% python3 -q
>>> import numpy as np
>>> np.set_printoptions(suppress=True, linewidth=140)
>>> def tidy(a):
...     return np.round(a, 2) + 0
... 
>>> W0 = np.abs(np.array([[0, 3, 5, 9, 7, 9],
...     [3, 9, 8, 6, 3, 1],
...     [1, 7, 0, 7, 9, 0],
...     [4, 0, 2, 5, 2, 9],
...     [8, 0, 0, 6, 8, 9],
...     [9, 8, 2, 1, 7, 9]])) + np.eye(6)
>>> W0 = W0 / W0.sum(axis=1, keepdims=True)
>>> tidy(W0)
array([[0.03, 0.09, 0.15, 0.26, 0.21, 0.26],
       [0.1 , 0.32, 0.26, 0.19, 0.1 , 0.03],
       [0.04, 0.28, 0.04, 0.28, 0.36, 0.  ],
       [0.17, 0.  , 0.09, 0.26, 0.09, 0.39],
       [0.25, 0.  , 0.  , 0.19, 0.28, 0.28],
       [0.24, 0.22, 0.05, 0.03, 0.19, 0.27]])
>>> f = np.array([1, -2, -1, -4, -1, 4])
>>> M2 = W0 + np.outer(f, np.eye(6)[3])
>>> np.linalg.matrix_rank(M2 - W0)
np.int64(1)
>>> f = np.array([3, 5, 3])
>>> tidy(np.polyval(f, W0[0]))
array([3.15, 3.46, 3.8 , 4.53, 4.16, 4.53])
>>> tidy(np.convolve(W0[0], f))
array([0.09, 0.41, 0.97, 1.79, 2.38, 2.62, 1.94, 0.79])
>>> W0 @ np.ones(6)
array([1., 1., 1., 1., 1., 1.])
>>> tidy(np.sort(np.abs(np.linalg.eigvals(W0)))[::-1])
array([1.  , 0.23, 0.23, 0.19, 0.16, 0.16])
>>> p = np.eye(6)[2]
>>> for _ in range(3):
...     p = p @ W0
...     print(p.round(2))
... 
[0.04 0.28 0.04 0.28 0.36 0.  ]
[0.17 0.11 0.1  0.22 0.18 0.23]
[0.16 0.13 0.09 0.19 0.19 0.24]
>>> tidy(np.abs(W0).max())
np.float64(0.39)
>>> np.zeros(6, 6)
Traceback (most recent call last):
  File "<python-input-17>", line 1, in <module>
    np.zeros(6, 6)
    ~~~~~~~~^^^^^^
TypeError: Cannot interpret '6' as a data type
>>> tidy(np.diff(W0, axis=0))
array([[ 0.07,  0.23,  0.11, -0.07, -0.11, -0.23],
       [-0.06, -0.04, -0.22,  0.09,  0.26, -0.03],
       [ 0.13, -0.28,  0.05, -0.02, -0.27,  0.39],
       [ 0.08,  0.  , -0.09, -0.07,  0.19, -0.11],
       [-0.01,  0.22,  0.05, -0.16, -0.09, -0.01]])
>>> np.linalg.matrix_rank(W0)
np.int64(6)
>>> tidy(np.linalg.norm(W0))
np.float64(1.21)
>>> W0[:, 6]
Traceback (most recent call last):
  File "<python-input-21>", line 1, in <module>
    W0[:, 6]
    ~~^^^^^^
IndexError: index 6 is out of bounds for axis 1 with size 6
>>> mat = np.loadtxt("w.csv", delimiter=",")
>>> mat
array([[12.,  3.,  3.],
       [ 4.,  1.,  5.],
       [ 0.,  0.,  2.]])
>>> tidy(W0[4] @ W0[1])
np.float64(0.1)
>>> tidy(np.linalg.norm(W0, axis=1))
array([0.46, 0.48, 0.54, 0.52, 0.51, 0.47])
>>> np.linalg.norm(W0, axis=1).argmax()
np.int64(2)
>>> tidy(np.linalg.norm(W0, axis=0))
array([0.4 , 0.49, 0.32, 0.54, 0.55, 0.61])
>>> tidy(np.linalg.norm(W0, 2))
np.float64(1.03)
>>> tidy(np.linalg.norm(W0, 1)), tidy(np.linalg.norm(W0, np.inf))
(np.float64(1.24), np.float64(1.0))
>>> tidy(np.linalg.norm(W0) ** 2 / np.linalg.norm(W0, 2) ** 2)
np.float64(1.38)
>>> np.unique(mat.round(6), axis=0).shape
(3, 3)
>>> A = np.loadtxt("block3.csv", delimiter=",")
>>> tidy(A)
array([[-1.46,  0.69,  0.85, -1.2 ,  0.22, -1.56],
       [ 0.69, -0.39, -0.22,  1.71,  0.24,  0.  ],
       [ 0.85, -0.22,  2.37, -0.83,  0.8 ,  1.15],
       [-1.2 ,  1.71, -0.83,  0.16,  0.69,  1.42],
       [ 0.22,  0.24,  0.8 ,  0.69,  2.95, -2.02],
       [-1.56,  0.  ,  1.15,  1.42, -2.02, -1.62]])
>>> # looks like rank 5
>>> rk = np.linalg.matrix_rank(A)
>>> rk
np.int64(5)
>>> ns = np.linalg.svd(A)[2][rk:].T
>>> [int(np.linalg.matrix_rank(A[:i])) for i in range(1, len(A) + 1)]
[1, 2, 3, 4, 5, 5]
>>> tidy(A @ ns)
array([[0.],
       [0.],
       [0.],
       [0.],
       [0.],
       [0.]])
>>> [int(np.linalg.matrix_rank(np.delete(A, i, axis=0))) for i in range(6)]
[5, 5, 5, 5, 5, 5]
>>> ns.shape
(6, 1)
>>> tidy(ns[:, 0] / ns[np.abs(ns[:, 0]).round(6).argmax(), 0])
array([ 0.81,  1.  ,  0.06, -0.03, -0.36, -0.31])
>>> np.allclose(A @ ns, 0)
True
